% ipython --no-banner

In [1]: import numpy as np

In [2]: import numpy.linalg as la

In [3]: np.set_printoptions(precision=3, suppress=True, linewidth=140)

In [4]: W0 = np.load("case1.npy")

In [5]: W0
Out[5]: 
array([[ -6,  -6, -12,  -6,  -6,   0,   0,   0],
       [ -9,  -9, -18,  -9,  -9,   0,   0,   0]])

In [6]: np.round(la.norm(W0, 2) / la.norm(W0), 3)
Out[6]: np.float64(1.0)

In [7]: np.argsort(-la.norm(W0, axis=0).round(6), kind="stable")[:3]
Out[7]: array([2, 0, 1])

In [8]: Uu, sig, VT = la.svd(W0)

In [9]: np.argmax(sig[:-1] / (sig[1:] + 1e-6)) + 1
Out[9]: np.int64(1)

In [10]: A2 = Uu[:, :1] @ np.diag(sig[:1]) @ VT[:1]

In [11]: la.matrix_rank(W0, rtol=0.05)
Out[11]: np.int64(1)

In [12]: A2
Out[12]: 
array([[ -6.,  -6., -12.,  -6.,  -6.,   0.,   0.,   0.],
       [ -9.,  -9., -18.,  -9.,  -9.,   0.,   0.,   0.]])

In [13]: round(la.norm(W0 - A2, 2), 3), round(sig[1], 3)
Out[13]: (np.float64(0.0), np.float64(0.0))

In [14]: Uu, sig, VT = la.svd(W0)

In [15]: vecs = VT[:(sig > 1e-8).sum()]

In [16]: rng = np.random.default_rng(269)

In [17]: x0 = W0[0] + 3 * W0[1] + rng.integers(2) * np.eye(8)[3]

In [18]: x0
Out[18]: array([-33., -33., -66., -32., -33.,   0.,   0.,   0.])

In [19]: np.diag(vecs.T @ vecs)
Out[19]: array([0.125, 0.125, 0.5  , 0.125, 0.125, 0.   , 0.   , 0.   ])

In [20]: np.round(la.norm(x0 - vecs.T @ vecs @ x0), 3)
Out[20]: np.float64(0.935)

In [21]: vecs.T @ vecs
Out[21]: 
array([[0.125, 0.125, 0.25 , 0.125, 0.125, 0.   , 0.   , 0.   ],
       [0.125, 0.125, 0.25 , 0.125, 0.125, 0.   , 0.   , 0.   ],
       [0.25 , 0.25 , 0.5  , 0.25 , 0.25 , 0.   , 0.   , 0.   ],
       [0.125, 0.125, 0.25 , 0.125, 0.125, 0.   , 0.   , 0.   ],
       [0.125, 0.125, 0.25 , 0.125, 0.125, 0.   , 0.   , 0.   ],
       [0.   , 0.   , 0.   , 0.   , 0.   , 0.   , 0.   , 0.   ],
       [0.   , 0.   , 0.   , 0.   , 0.   , 0.   , 0.   , 0.   ],
       [0.   , 0.   , 0.   , 0.   , 0.   , 0.   , 0.   , 0.   ]])

In [22]: A2 = np.array([[3, 0], [2, 1], [1, 1], [3, 0], [1, 0], [2, -2], [3, 2], [2, -2]])

In [23]: la.matrix_rank(np.vstack([W0, A2.T]))
Out[23]: np.int64(3)

In [24]: np.vstack([W0, A2.T]).shape
Out[24]: (4, 8)

In [25]: np.einsum("ik,kj->ij", W0, A2)
Out[25]: 
array([[-66, -18],
       [-99, -27]])

In [26]: W0 @ A2
Out[26]: 
array([[-66, -18],
       [-99, -27]])
